$ python -q
>>> import numpy as np
>>> import numpy.linalg as la
>>> np.set_printoptions(suppress=True, linewidth=120)
>>> rnd = lambda a: np.round(a, 2) + 0
>>> M = np.load("run10.npy")
>>> M
array([[-1.,  1.,  0.,  0.,  0.,  0.,  0.,  0.],
       [ 0., -1.,  1.,  0.,  0.,  0.,  0.,  0.],
       [ 0.,  0., -1.,  1.,  0.,  0.,  0.,  0.],
       [ 0.,  0.,  0., -1.,  1.,  0.,  0.,  0.],
       [ 0.,  0.,  0.,  0., -1.,  1.,  0.,  0.],
       [ 0.,  0.,  0.,  0.,  0., -1.,  1.,  0.],
       [ 0.,  0.,  0.,  0.,  0.,  0., -1.,  1.],
       [ 0.,  0.,  0.,  0.,  0.,  0.,  0., -1.]])
>>> M @ M
array([[ 1., -2.,  1.,  0.,  0.,  0.,  0.,  0.],
       [ 0.,  1., -2.,  1.,  0.,  0.,  0.,  0.],
       [ 0.,  0.,  1., -2.,  1.,  0.,  0.,  0.],
       [ 0.,  0.,  0.,  1., -2.,  1.,  0.,  0.],
       [ 0.,  0.,  0.,  0.,  1., -2.,  1.,  0.],
       [ 0.,  0.,  0.,  0.,  0.,  1., -2.,  1.],
       [ 0.,  0.,  0.,  0.,  0.,  0.,  1., -2.],
       [ 0.,  0.,  0.,  0.,  0.,  0.,  0.,  1.]])
>>> [int(la.matrix_rank(la.matrix_power(M, p))) for p in range(1, 9)]
[8, 8, 8, 8, 8, 8, 8, 8]
>>> rnd(np.sort(la.eigvals(M)))
array([-1., -1., -1., -1., -1., -1., -1., -1.])
>>> la.matrix_rank(M - M[0, 0] * np.eye(8))
np.int64(7)
